$ ipython --no-banner

In [1]: import numpy as np

In [2]: import numpy.linalg as la

In [3]: np.set_printoptions(suppress=True, linewidth=120)

In [4]: arr = np.loadtxt("sample14.csv", delimiter=",")

In [5]: arr.round(1)
Out[5]: 
array([[ 0.7, -0.2, -0.4],
       [-0.2,  0.1,  0.1],
       [-0.4,  0.1,  0.3]])

In [6]: Uu, sigma, VT = la.svd(arr)

In [7]: V = VT[:(sigma > 1e-8).sum()]

In [8]: rng = np.random.default_rng(789246)

In [9]: x = arr[2] + 2 * arr[1] + rng.integers(2) * np.eye(3)[2]

In [10]: x.round(1)
Out[10]: array([-0.8,  0.2,  1.5])

In [11]: np.round(V.T @ V, 1)
Out[11]: 
array([[ 0.7, -0.2, -0.4],
       [-0.2,  0.1,  0.1],
       [-0.4,  0.1,  0.3]])

In [12]: np.round(np.diag(V.T @ V), 1)
Out[12]: array([0.7, 0.1, 0.3])

In [13]: w, V = la.eigh(arr)

In [14]: np.round(V.T @ arr @ V, 1) + 0
Out[14]: 
array([[0., 0., 0.],
       [0., 0., 0.],
       [0., 0., 1.]])

In [15]: round(w.sum(), 1), np.round(np.trace(arr), 1)
Out[15]: (np.float64(1.0), np.float64(1.0))

In [16]: Uu, sigma, VT = la.svd(arr)

In [17]: np.argmax(sigma[:-1] / (sigma[1:] + 1e-6)) + 1
Out[17]: np.int64(1)

In [18]: sigma.round(1) + 0
Out[18]: array([1., 0., 0.])

In [19]: out = Uu[:, :1] @ np.diag(sigma[:1]) @ VT[:1]

In [20]: out.round(1)
Out[20]: 
array([[ 0.7, -0.2, -0.4],
       [-0.2,  0.1,  0.1],
       [-0.4,  0.1,  0.3]])

In [21]: la.matrix_rank(out)
Out[21]: np.int64(1)

In [22]: x = np.array([-2, 2, -1])

In [23]: round(float(np.trace(arr)), 1)
Out[23]: 1.0

In [24]: np.round(la.eigvalsh(2 * arr - np.eye(3)), 1)
Out[24]: array([-1., -1.,  1.])

In [25]: data = np.load("case18.npy")

In [26]: data
Out[26]: 
array([[ 2.9, -0.3],
       [-0.3,  2.1]])

In [27]: r0 = np.array([3, -4, 1])

In [28]: np.round(np.polyval(r0, data[1]), 1)
Out[28]: array([2.5, 5.8])

In [29]: np.round(np.convolve(data[1], r0), 1)
Out[29]: array([-0.9,  7.5, -8.7,  2.1])

In [30]: np.round(np.correlate(data[1], data[0], "full"), 1)
Out[30]: array([ 0.1, -1.5,  6.1])

In [31]: T = np.stack([data, -1 * data, data[::-1]])

In [32]: T.shape
Out[32]: (3, 2, 2)

In [33]: np.einsum("bij,cij->bc", T, T)
Out[33]: 
array([[ 13., -13.,  -3.],
       [-13.,  13.,   3.],
       [ -3.,   3.,  13.]])

In [34]: Q = data.astype(float).copy()

In [35]: for j in range(2):
    ...:     Q[:, j] -= Q[:, :j] @ (Q[:, :j].T @ Q[:, j])
    ...:     Q[:, j] /= la.norm(Q[:, j])
    ...: 

In [36]: np.round(Q.T @ data, 1) + 0
Out[36]: 
array([[ 2.9, -0.5],
       [ 0. ,  2.1]])

In [37]: np.round(Q.T @ Q, 1) + 0
Out[37]: 
array([[1., 0.],
       [0., 1.]])

In [38]: Q.round(1)
Out[38]: 
array([[ 1. ,  0.1],
       [-0.1,  1. ]])

In [39]: F = 2 * np.eye(6) + np.ones((6, 6))

In [40]: F
Out[40]: 
array([[3., 1., 1., 1., 1., 1.],
       [1., 3., 1., 1., 1., 1.],
       [1., 1., 3., 1., 1., 1.],
       [1., 1., 1., 3., 1., 1.],
       [1., 1., 1., 1., 3., 1.],
       [1., 1., 1., 1., 1., 3.]])

In [41]: out = np.array([[-1, -4], [-5, -3], [-4, -1], [-4, 3], [1, -2], [-1, 0]])

In [42]: np.einsum("ik,kj->ji", F, out)
Out[42]: 
array([[-16., -24., -22., -22., -12., -16.],
       [-15., -13.,  -9.,  -1., -11.,  -7.]])

In [43]: np.einsum("ik,kj->ij", F, out)
Out[43]: 
array([[-16., -15.],
       [-24., -13.],
       [-22.,  -9.],
       [-22.,  -1.],
       [-12., -11.],
       [-16.,  -7.]])

In [44]: x = np.array([2, 0, 3, -2, 3, -2])

In [45]: y = F @ x

In [46]: y
Out[46]: array([ 8.,  4., 10.,  0., 10.,  0.])

In [47]: np.round(la.solve(F, F[:, 0]), 1) + 0
Out[47]: array([1., 0., 0., 0., 0., 0.])

In [48]: np.round(la.solve(F, y + F[:, 4]), 1) + 0
Out[48]: array([ 2.,  0.,  3., -2.,  4., -2.])

In [49]: np.round(la.solve(F, y), 1) + 0
Out[49]: array([ 2.,  0.,  3., -2.,  3., -2.])

In [50]: x = np.ones(6)

In [51]: for _ in range(3):
    ...:     x = F @ x
    ...:     x /= la.norm(x)
    ...:     print(round(x @ F @ x, 1))
    ...: 
8.0
8.0
8.0

In [52]: round(la.eigvalsh(F)[-1], 1)
Out[52]: np.float64(8.0)

In [53]: w, V = la.eigh(F)

In [54]: np.abs(V[:, -1]).round(6).argmax()
Out[54]: np.int64(0)

In [55]: np.round(la.svd(F, compute_uv=False), 1)
Out[55]: array([8., 2., 2., 2., 2., 2.])

In [56]: np.round(V @ np.diag(w) @ V.T, 1)
Out[56]: 
array([[3., 1., 1., 1., 1., 1.],
       [1., 3., 1., 1., 1., 1.],
       [1., 1., 3., 1., 1., 1.],
       [1., 1., 1., 3., 1., 1.],
       [1., 1., 1., 1., 3., 1.],
       [1., 1., 1., 1., 1., 3.]])

In [57]: (w > 1e-8).sum(), (w < -1e-8).sum()
Out[57]: (np.int64(6), np.int64(0))

In [58]: np.round(V.T @ F @ V, 1) + 0
Out[58]: 
array([[2., 0., 0., 0., 0., 0.],
       [0., 2., 0., 0., 0., 0.],
       [0., 0., 2., 0., 0., 0.],
       [0., 0., 0., 2., 0., 0.],
       [0., 0., 0., 0., 2., 0.],
       [0., 0., 0., 0., 0., 8.]])

In [59]: np.round(w.sum(), 1), np.trace(F)
Out[59]: (np.float64(18.0), np.float64(18.0))

In [60]: np.round(np.abs(V[:, -1]), 1)
Out[60]: array([0.4, 0.4, 0.4, 0.4, 0.4, 0.4])

In [61]: np.unique(w.round(6) + 0, return_counts=True)[1]
Out[61]: array([5, 1])

In [62]: np.round(V.T @ V, 1) + 0
Out[62]: 
array([[1., 0., 0., 0., 0., 0.],
       [0., 1., 0., 0., 0., 0.],
       [0., 0., 1., 0., 0., 0.],
       [0., 0., 0., 1., 0., 0.],
       [0., 0., 0., 0., 1., 0.],
       [0., 0., 0., 0., 0., 1.]])

In [63]: np.round(la.eigvalsh(F @ F), 1)
Out[63]: array([ 4.,  4.,  4.,  4.,  4., 64.])
